% python3 -q
>>> import numpy as np
>>> import numpy.linalg as la
>>> np.set_printoptions(suppress=True, linewidth=200)
>>> W0 = np.load("mat.npy")
>>> W0
array([[ 3.107,  3.082,  3.049],
       [ 3.03 ,  3.015,  3.044],
       [ 2.989,  2.977,  3.033],
       [ 2.975,  3.029,  3.028],
       [ 3.003,  2.968,  3.075],
       [ 2.985,  2.951,  2.983],
       [ 2.964,  3.154,  2.975],
       [ 3.012,  2.99 ,  3.016],
       [ 3.003,  3.029,  3.002],
       [ 3.011,  3.023,  2.961],
       [ 2.986,  2.985,  3.028],
       [ 2.989,  2.951,  3.104],
       [ 2.997,  3.059,  3.042],
       [ 0.902,  1.046, -0.002],
       [ 0.987,  1.03 , -0.058],
       [ 1.001,  0.938, -0.001],
       [ 0.94 ,  0.966, -0.049],
       [ 1.015,  0.996,  0.057],
       [ 0.966,  1.061,  0.062],
       [ 0.957,  0.989, -0.08 ],
       [ 0.997,  0.977, -0.029],
       [ 0.964,  0.999, -0.036],
       [ 0.928,  0.945,  0.021],
       [ 1.019,  1.055,  0.08 ],
       [ 1.041,  0.993, -0.084],
       [ 0.99 ,  1.04 , -0.013]])
>>> vec = np.array([-1, 5, -3])
>>> y = W0 @ vec
>>> np.round(la.pinv(W0) @ W0, 3) + 0
array([[1., 0., 0.],
       [0., 1., 0.],
       [0., 0., 1.]])
>>> np.round(la.solve(W0.T @ W0, W0.T @ y), 3)
array([-1.,  5., -3.])
>>> rng = np.random.default_rng(622855)
>>> y = y + 0.05 * rng.normal(size=26)
>>> y.round(3)
array([3.103, 2.92 , 2.744, 3.163, 2.492, 2.919, 3.871, 2.925, 3.042, 3.233, 2.863, 2.464, 3.156, 4.354, 4.404, 3.645, 4.022, 3.787, 4.019, 4.234, 3.92 , 4.145, 3.714, 4.032, 4.137, 4.231])
>>> beta, *_ = la.lstsq(W0, y)
>>> round(float(la.norm(y - W0 @ beta)), 3)
0.269
>>> beta.round(3)
array([-1.079,  5.061, -2.985])
>>> O, R = la.qr(W0)
>>> round(float(np.trace(O @ O.T)), 3)
3.0
>>> R.round(3)
array([[-11.391, -11.46 , -10.363],
       [  0.   ,   0.3  ,  -0.758],
       [  0.   ,   0.   ,  -3.337]])
>>> np.round(O.T @ O, 3) + 0
array([[1., 0., 0.],
       [0., 1., 0.],
       [0., 0., 1.]])
>>> O.shape, R.shape
((26, 3), (3, 3))
>>> np.round(abs(R[0, 0]), 3), round(float(la.norm(W0[:, 0])), 3)
(np.float64(11.391), 11.391)
>>> np.allclose(R.T @ R, W0.T @ W0)
True
>>> np.round(np.abs(np.diag(R)), 3)
array([11.391,  0.3  ,  3.337])
>>> la.cond(W0) > 100
np.False_
>>> np.round(np.abs(la.svd(W0)[2][-1]), 3)
array([0.716, 0.698, 0.016])
>>> la.matrix_rank(W0, rtol=0.1)
np.int64(2)
>>> D = la.norm(W0[:, None] - W0[None], axis=-1)
>>> D[20].round(6).argsort(kind="stable")[:4]
array([20, 21, 15, 14])
>>> np.unravel_index(D.round(6).argmax(), D.shape)
(np.int64(0), np.int64(19))
>>> M = np.loadtxt("dump.csv", delimiter=",")
>>> M
array([[ 0.,  2., -2.,  0.],
       [ 0.,  2.,  0.,  0.],
       [ 0.,  3.,  3.,  4.],
       [ 0.,  4.,  3.,  0.]])
>>> hat = np.triu(np.array([[8, 4, 1, 3], [3, 8, 4, 6], [3, 9, 7, 8], [7, 7, 1, 9]]), 1) + np.eye(4)
>>> A2 = hat @ M @ la.inv(hat)
>>> np.trace(A2), np.trace(M)
(np.float64(5.0), np.float64(5.0))
>>> np.round(np.poly(A2), 3)
array([ 1., -5., -6., 24.,  0.])
>>> E = np.array([[-7, -6, -9], [0, 4, -3], [-4, 0, -8]])
>>> E
array([[-7, -6, -9],
       [ 0,  4, -3],
       [-4,  0, -8]])
>>> vec = np.array([0, 2, 1])
>>> y = E @ vec
>>> y
array([-21,   5,  -8])
>>> np.round(la.solve(E, y), 3)
array([-0.,  2.,  1.])
>>> np.round(la.solve(E, y + E[:, 0]), 3)
array([1., 2., 1.])
>>> arr = np.load("out12.npy")
>>> arr
array([[ 9,  2,  9],
       [-2,  5, -6],
       [ 3, 17, -9]])
>>> A2 = arr[0, 0] * arr[1:] - np.outer(arr[1:, 0], arr[0])
>>> A2
array([[   0,   49,  -36],
       [   0,  147, -108]])
>>> la.matrix_rank(A2), la.matrix_rank(arr)
(np.int64(1), np.int64(2))
>>> np.round(arr[:, 0] / arr[0, 0], 3)
array([ 1.   , -0.222,  0.333])
>>> np.flatnonzero(~A2.round(6).any(axis=1))
array([], dtype=int64)
>>> arr.sum(axis=1)
array([20, -3, 11])
>>> arr.sum(axis=0)
array([10, 24, -6])
>>> z = rng.permutation(3)
>>> z
array([1, 2, 0])
>>> A2 = arr[z][:, z]
>>> np.diag(A2)
array([ 5, -9,  9])
>>> np.allclose(A2, arr)
False
>>> round(la.det(A2), 3), round(float(la.det(arr[z])), 3)
(np.float64(0.0), -0.0)
>>> np.trace(A2)
np.int64(5)
>>> np.unique(arr.round(6), axis=0).shape
(3, 3)
>>> np.allclose(arr[:-1].T @ la.lstsq(arr[:-1].T, arr[-1])[0], arr[-1])
True
>>> np.abs(np.diag(la.qr(arr)[1])) > 1e-9
array([ True,  True, False])
>>> K = np.load("test19.npy")
>>> K
array([[ 0.21,  0.25, -0.04,  0.09],
       [ 0.02,  0.88,  2.04, -1.4 ],
       [ 0.16,  0.53,  0.78, -0.49]])
>>> np.allclose(K[:-1].T @ la.lstsq(K[:-1].T, K[-1])[0], K[-1])
True
>>> np.abs(np.diag(la.qr(K)[1])) > 1e-9
array([ True,  True, False])
>>> A2 = K / la.norm(K, axis=1, keepdims=True)
>>> G = A2 @ A2.T
>>> G.round(3)
array([[1.   , 0.019, 0.248],
       [0.019, 1.   , 0.973],
       [0.248, 0.973, 1.   ]])
>>> np.round(np.degrees(np.arccos(np.clip(G[0, 1], -1, 1))), 3)
np.float64(88.938)
>>> np.round(la.norm(A2, axis=1), 3)
array([1., 1., 1.])
>>> np.argwhere(np.triu(np.abs(G) > 0.95, 1))
array([[1, 2]])
>>> (G - 2 * np.eye(3)).round(6).argmax(axis=1)
array([2, 2, 1])
>>> r0 = np.array([0, 0, -1])
>>> np.round(np.convolve(G[0], r0), 3)
array([ 0.   ,  0.   , -1.   , -0.019, -0.248])
>>> np.round(np.correlate(G[0], G[1], "full"), 3)
array([0.973, 1.018, 0.278, 0.248, 0.005])
>>> Uu, s, vt = la.svd(K)
>>> V = vt[:(s > 1e-8).sum()]
>>> vec = K[0] + 2 * K[1] + rng.integers(2) * np.eye(4)[3]
>>> vec
array([ 0.25,  2.01,  4.04, -1.71])
>>> np.round(np.diag(V.T @ V), 3)
array([0.379, 0.641, 0.621, 0.359])
>>> np.round(la.norm(vec - V.T @ V @ vec), 3)
np.float64(0.801)
>>> X = np.load("data.npy")
>>> X
array([[ 1,  0, -4],
       [ 4,  0, -2],
       [-3,  0, -2],
       [-6,  0, -4]])
>>> try:
...     la.inv(X)
... except la.LinAlgError as e:
...     print(e)
... 
Last 2 dimensions of the array must be square
>>> la.lstsq(X[:-1].T, X[-1])[2]
np.int32(2)
>>> np.allclose(X[:-1].T @ la.lstsq(X[:-1].T, X[-1])[0], X[-1])
True
>>> np.round(X @ la.pinv(X) @ X, 3)
array([[ 1.,  0., -4.],
       [ 4.,  0., -2.],
       [-3.,  0., -2.],
       [-6.,  0., -4.]])
>>> np.abs(np.diag(la.qr(X)[1])) > 1e-9
array([ True, False,  True])
>>> np.unique(X.round(6), axis=0).shape
(4, 3)
>>> la.matrix_rank(X, rtol=0.1)
np.int64(2)
>>> [round(float(x), 3) for x in la.svd(X, compute_uv=False)[:3]]
[8.491, 5.469, 0.0]
>>> la.cond(X) > 100
np.True_
>>> A2 = np.array([[8, -3], [3, -3]])
>>> basis = np.kron(A2, X)
>>> round(la.norm(basis, 2), 3), round(float(la.norm(A2, 2) * la.norm(X, 2)), 3)
(np.float64(79.858), 79.858)
>>> basis.shape
(8, 6)
>>> basis
array([[  8,   0, -32,  -3,   0,  12],
       [ 32,   0, -16, -12,   0,   6],
       [-24,   0, -16,   9,   0,   6],
       [-48,   0, -32,  18,   0,  12],
       [  3,   0, -12,  -3,   0,  12],
       [ 12,   0,  -6, -12,   0,   6],
       [ -9,   0,  -6,   9,   0,   6],
       [-18,   0, -12,  18,   0,  12]])
>>> la.matrix_rank(basis)
np.int64(4)
